% python3 -q
>>> import numpy as np
>>> import numpy.linalg as la
>>> np.set_printoptions(suppress=True, linewidth=160)
>>> def tidy(a):
...     return np.round(a, 2) + 0
... 
>>> K = np.load("layer10.npy")
>>> K
array([[-2, -2, -2, -2],
       [-2, -4, -4, -4],
       [-2, -4, -6, -6],
       [-2, -4, -6, -8]])
>>> [round(float(la.det(K[:i, :i])), 2) + 0 for i in range(1, 5)]
[-2.0, 4.0, -8.0, 16.0]
>>> tidy(la.eigvalsh(K).min())
np.float64(-16.58)
>>> try:
...     la.cholesky(K)
... except la.LinAlgError as e:
...     print(repr(e))
... 
LinAlgError('Matrix is not positive definite')
>>> Q, Rm = la.qr(K)
>>> tidy(np.trace(Q @ Q.T))
np.float64(4.0)
>>> abs(Rm[0, 0]), tidy(la.norm(K[:, 0]))
(np.float64(4.0), np.float64(4.0))
>>> tidy(np.abs(np.diag(Rm)))
array([4.  , 1.73, 1.63, 1.41])
>>> Q.shape, Rm.shape
((4, 4), (4, 4))
>>> tidy(Q)
array([[-0.5 ,  0.87,  0.  ,  0.  ],
       [-0.5 , -0.29,  0.82,  0.  ],
       [-0.5 , -0.29, -0.41, -0.71],
       [-0.5 , -0.29, -0.41,  0.71]])
>>> def softmax(z):
...     e = np.exp(z - z.max(axis=-1, keepdims=True))
...     return e / e.sum(axis=-1, keepdims=True)
... 
>>> tidy(softmax(K).sum(axis=1))
array([1., 1., 1., 1.])
>>> tidy(softmax(K[1] + -1))
array([0.71, 0.1 , 0.1 , 0.1 ])
>>> tidy(softmax(10 * K[1]))
array([1., 0., 0., 0.])
>>> tidy(softmax(K[1]))
array([0.71, 0.1 , 0.1 , 0.1 ])
>>> S = K @ K.T / np.sqrt(4)
>>> tidy(softmax(S)[1] @ K)
array([-2.  , -4.  , -6.  , -7.96])
>>> tidy(softmax(S))
array([[0.  , 0.  , 0.12, 0.88],
       [0.  , 0.  , 0.02, 0.98],
       [0.  , 0.  , 0.  , 1.  ],
       [0.  , 0.  , 0.  , 1.  ]])
>>> tidy(softmax(S + np.triu(np.full(S.shape, -np.inf), 1)))
array([[1., 0., 0., 0.],
       [0., 1., 0., 0.],
       [0., 0., 1., 0.],
       [0., 0., 0., 1.]])
>>> r0, g = K[3], K[1]
>>> r0 @ r0
np.int64(120)
>>> pr = (r0 @ g) / (r0 @ r0) * r0
>>> la.matrix_rank(np.outer(r0, g))
np.int64(1)
>>> w, evecs = la.eigvalsh(K)
Traceback (most recent call last):
  File "<python-input-28>", line 1, in <module>
    w, evecs = la.eigvalsh(K)
    ^^^^^^^^
ValueError: too many values to unpack (expected 2)
>>> w, evecs = la.eigh(K)
>>> tidy(la.svd(K, compute_uv=False))
array([16.58,  2.  ,  0.85,  0.57])
>>> tidy(evecs @ np.diag(w) @ evecs.T)
array([[-2., -2., -2., -2.],
       [-2., -4., -4., -4.],
       [-2., -4., -6., -6.],
       [-2., -4., -6., -8.]])
>>> F = np.loadtxt("x.csv", delimiter=",")
>>> F
array([[2., 1., 0., 0., 2.],
       [3., 1., 0., 0., 2.],
       [0., 0., 2., 2., 0.],
       [0., 0., 1., 2., 0.],
       [2., 1., 0., 0., 2.]])
>>> r = la.matrix_rank(F)
>>> r
np.int64(4)
>>> ns = la.svd(F)[2][r:].T
>>> [int(la.matrix_rank(F[:, :j + 1])) for j in range(5)]
[1, 2, 3, 4, 4]
>>> [int(la.matrix_rank(F[:i])) for i in range(1, len(F) + 1)]
[1, 2, 3, 4, 4]
>>> tidy(ns @ ns.T)
array([[ 0. ,  0. ,  0. ,  0. ,  0. ],
       [ 0. ,  0.8,  0. ,  0. , -0.4],
       [ 0. ,  0. ,  0. ,  0. ,  0. ],
       [ 0. ,  0. ,  0. ,  0. ,  0. ],
       [ 0. , -0.4,  0. ,  0. ,  0.2]])
>>> W0 = np.loadtxt("run5.csv", delimiter=",")
>>> tidy(W0)
array([[ 0.36, -0.4 , -0.52, -0.64, -0.17],
       [-0.4 ,  0.74, -0.33, -0.4 , -0.11],
       [-0.52, -0.33,  0.57, -0.52, -0.14],
       [-0.64, -0.4 , -0.52,  0.36, -0.17],
       [-0.17, -0.11, -0.14, -0.17,  0.95]])
>>> la.matrix_rank(F, rtol=0.1)
np.int64(2)
>>> [round(float(x), 2) for x in la.svd(F, compute_uv=False)[:3]]
[5.63, 3.56, 0.56]
>>> arr = np.load("dump.npy")
>>> arr
array([[ 2.4 , 10.26, -0.2 ,  0.3 ],
       [-1.1 , -4.3 , -0.7 ,  0.6 ],
       [ 1.4 ,  6.35, -0.9 ,  0.8 ],
       [-0.4 , -0.82, -2.8 , -2.  ],
       [-1.2 , -4.76, -1.  , -0.1 ],
       [ 0.4 ,  1.35,  0.3 , -1.3 ],
       [-1.3 , -4.94,  1.7 ,  1.5 ],
       [-1.9 , -7.12, -1.6 , -1.7 ],
       [ 0.  , -0.12, -0.8 , -0.4 ],
       [-0.8 , -2.32,  0.2 ,  0.2 ],
       [-0.3 , -0.83,  1.3 ,  0.4 ],
       [-0.8 , -3.07,  0.9 ,  1.3 ],
       [-0.9 , -3.39,  2.2 ,  1.4 ],
       [ 1.3 ,  4.99,  0.8 , -2.1 ]])
>>> Xs = arr - arr.mean(axis=0)
>>> evecs = la.svd(Xs)[2][:3]
>>> A2 = Xs - Xs @ evecs.T @ evecs
>>> tidy(np.cov(Xs @ evecs.T, rowvar=False))
array([[25.4 ,  0.  ,  0.  ],
       [ 0.  ,  2.69,  0.  ],
       [ 0.  ,  0.  ,  0.71]])
>>> tidy(la.norm(A2) / la.norm(Xs))
np.float64(0.01)
>>> tidy(A2.std(axis=0))
array([0.07, 0.02, 0.  , 0.  ])
>>> tidy(np.diag(evecs.T @ evecs))
array([0.06, 0.94, 1.  , 1.  ])
